$ python3 -q
>>> import numpy as np
>>> import numpy.linalg as la
>>> np.set_printoptions(precision=2, suppress=True, linewidth=160)
>>> sv = 20 * 0.7 ** np.arange(4)
>>> q, _ = la.qr(np.array([[0.1, 1.0, 1.2, 0.3],
...     [0.5, 1.9, -0.3, -1.0],
...     [-0.4, -0.1, 0.1, -0.8],
...     [1.4, -0.1, 0.2, -0.9]]))
>>> rng = np.random.default_rng(5668)
>>> X = rng.normal(size=(22, 4)) * sv @ q
>>> X
array([[ -1.5 , -26.28, -12.05,  -3.52],
       [-10.98,  -6.52,   1.32,  -0.46],
       [-17.34,   1.8 ,  -4.4 ,   3.21],
       [  1.94,   4.09,  17.34,  -5.72],
       [ -5.48,  -3.16,  13.67,  -2.31],
       [ -3.33, -15.09, -14.74, -12.37],
       [ -0.77,  -9.21,   8.37,  -8.04],
       [ 15.79,  49.87,   8.18,  -8.88],
       [ 16.01,  24.68,  13.99,  15.08],
       [  9.03,   9.13,  18.53,   0.27],
       [-14.81, -11.42,  12.41,  12.33],
       [ -1.72, -15.73, -12.38,  -2.94],
       [  9.41,  29.78,  37.63,  -1.29],
       [ 14.98,   8.83, -21.74,  -9.26],
       [ -8.23,  17.59,  41.57,  11.67],
       [  0.15,   1.19, -12.44, -13.76],
       [ 10.08,   2.12,  -5.97,   7.46],
       [ -2.55,  16.55, -12.32,  -0.92],
       [  1.92,  18.2 ,   6.67, -11.98],
       [ 13.61,  35.53,   6.21,  12.66],
       [-10.07, -10.08,  -2.73, -16.45],
       [  6.88,   9.19,   3.69,   6.33]])
>>> Xs = X - X.mean(axis=0)
>>> evecs = la.svd(Xs)[2][:2]
>>> out = Xs - Xs @ evecs.T @ evecs
>>> round(float(la.norm(out) / la.norm(Xs)), 2)
0.37
>>> np.diag(evecs.T @ evecs)
array([0.24, 0.81, 0.87, 0.08])
>>> mat = np.load("m.npy")
>>> mat
array([[3, 0, 0, 0, 0, 0, 0],
       [0, 0, 0, 0, 0, 0, 0],
       [0, 0, 0, 0, 0, 0, 3],
       [0, 0, 0, 0, 2, 0, 0],
       [0, 0, 0, 0, 0, 0, 0],
       [0, 0, 0, 0, 0, 0, 0],
       [0, 0, 1, 0, 0, 0, 0]])
>>> np.allclose(mat, mat.T)
False
>>> la.matrix_power(mat, 4)
array([[81,  0,  0,  0,  0,  0,  0],
       [ 0,  0,  0,  0,  0,  0,  0],
       [ 0,  0,  9,  0,  0,  0,  0],
       [ 0,  0,  0,  0,  0,  0,  0],
       [ 0,  0,  0,  0,  0,  0,  0],
       [ 0,  0,  0,  0,  0,  0,  0],
       [ 0,  0,  0,  0,  0,  0,  9]])
>>> np.round(la.det(mat), 2)
np.float64(0.0)
>>> np.round(np.abs(la.eigvals(mat)).max(), 2)
np.float64(3.0)
>>> mat @ mat
array([[9, 0, 0, 0, 0, 0, 0],
       [0, 0, 0, 0, 0, 0, 0],
       [0, 0, 3, 0, 0, 0, 0],
       [0, 0, 0, 0, 0, 0, 0],
       [0, 0, 0, 0, 0, 0, 0],
       [0, 0, 0, 0, 0, 0, 0],
       [0, 0, 0, 0, 0, 0, 3]])
>>> (mat - mat.T) / 2
array([[ 0.,  0.,  0.,  0.,  0.,  0.,  0.],
       [ 0.,  0.,  0.,  0.,  0.,  0.,  0.],
       [ 0.,  0.,  0.,  0.,  0.,  0.,  1.],
       [ 0.,  0.,  0.,  0.,  1.,  0.,  0.],
       [ 0.,  0.,  0., -1.,  0.,  0.,  0.],
       [ 0.,  0.,  0.,  0.,  0.,  0.,  0.],
       [ 0.,  0., -1.,  0.,  0.,  0.,  0.]])
>>> rk = la.matrix_rank(mat)
>>> print(rk)
4
>>> ns = la.svd(mat)[2][rk:].T
>>> ns @ ns.T
array([[0., 0., 0., 0., 0., 0., 0.],
       [0., 1., 0., 0., 0., 0., 0.],
       [0., 0., 0., 0., 0., 0., 0.],
       [0., 0., 0., 1., 0., 0., 0.],
       [0., 0., 0., 0., 0., 0., 0.],
       [0., 0., 0., 0., 0., 1., 0.],
       [0., 0., 0., 0., 0., 0., 0.]])
>>> [int(la.matrix_rank(mat[:i])) for i in range(1, len(mat) + 1)]
[1, 1, 2, 3, 3, 3, 4]
>>> [int(la.matrix_rank(np.delete(mat, i, axis=0))) for i in range(7)]
[3, 4, 3, 3, 4, 4, 3]
>>> np.allclose(mat[:-1].T @ la.lstsq(mat[:-1].T, mat[-1])[0], mat[-1])
False
>>> round(float(np.trace(la.pinv(mat) @ mat)), 2)
4.0
>>> W0 = np.array([[-1, -3, -3, -3, 0, -2],
...     [2, -1, -2, -2, 3, 3],
...     [0, 1, 2, -3, 1, -3],
...     [2, -1, -3, 2, 1, -1],
...     [-1, -3, 3, 0, 2, 2],
...     [-2, -3, -1, 1, -1, 2]])
>>> out = W0 / np.sqrt((W0 ** 2).mean(axis=1, keepdims=True))
>>> la.norm(out, axis=1)
array([2.45, 2.45, 2.45, 2.45, 2.45, 2.45])
>>> la.matrix_rank(W0 - W0.mean(axis=1, keepdims=True))
np.int64(5)
>>> Uu, sv, vt = la.svd(W0)
>>> np.argmax(sv[:-1] / (sv[1:] + 1e-6)) + 1
np.int64(5)
>>> out = Uu[:, :5] @ np.diag(sv[:5]) @ vt[:5]
>>> round(la.norm(W0 - out) / la.norm(W0), 2)
np.float64(0.01)
>>> la.matrix_rank(out)
np.int64(5)
>>> la.matrix_rank(W0, rtol=0.05)
np.int64(5)
